% ipython --no-banner

In [1]: import numpy as np

In [2]: np.set_printoptions(precision=1, suppress=True, linewidth=100)

In [3]: def rd(a):
   ...:     return np.round(a, 1) + 0
   ...: 

In [4]: K = np.array([[0.3, -2.0, -1.0], [-3.0, -2.7, -1.0], [0.0, -2.0, -0.7]])

In [5]: th = np.radians(180)

In [6]: r_ = np.eye(3)

In [7]: r_[1, 1] = r_[0, 0] = np.cos(th)

In [8]: r_[1, 0], r_[0, 1] = -np.sin(th), np.sin(th)

In [9]: print(rd(r_))
[[-1.  0.  0.]
 [ 0. -1.  0.]
 [ 0.  0.  1.]]

In [10]: B = K @ r_.T

In [11]: print(rd(B))
[[-0.3  2.  -1. ]
 [ 3.   2.7 -1. ]
 [ 0.   2.  -0.7]]

In [12]: print(np.allclose(K @ K.T, B @ B.T))
True

In [13]: print(rd(np.linalg.det(r_)), np.trace(r_))
1.0 -1.0

In [14]: print(np.allclose(np.linalg.norm(K, axis=1), np.linalg.norm(B, axis=1)))
True

In [15]: print(rd(np.linalg.svd(K, compute_uv=False)), rd(np.linalg.svd(B, compute_uv=False)))
[4.7 2.1 0.2] [4.7 2.1 0.2]

In [16]: x0 = np.array([-1, -2, -1])

In [17]: rhs = K @ x0

In [18]: c, lr = np.zeros(3), 1 / np.linalg.norm(K, 2) ** 2

In [19]: for i in range(4):
    ...:     c -= lr * K.T @ (K @ c - rhs)
    ...:     if i % 1 == 0: print(i, round(np.linalg.norm(K @ c - rhs), 1))
    ...: 
0 0.5
1 0.4
2 0.3
3 0.3

In [20]: print(rd(c))
[-1.1 -2.  -0.8]

In [21]: print(rd(np.linalg.cond(K)))
25.6

In [22]: print(rd(np.linalg.norm(K) ** 2 / np.linalg.norm(K, 2) ** 2))
1.2

In [23]: print(rd(np.linalg.norm(K[2], 1)), rd(np.linalg.norm(K[2], np.inf)))
2.7 2.0

In [24]: np.linalg.norm(K, axis=2)
AxisError: axis 2 is out of bounds for array of dimension 2


In [25]: print(np.linalg.norm(K, axis=1).argmax())
1

In [26]: print(K[2] @ K[0])
4.7
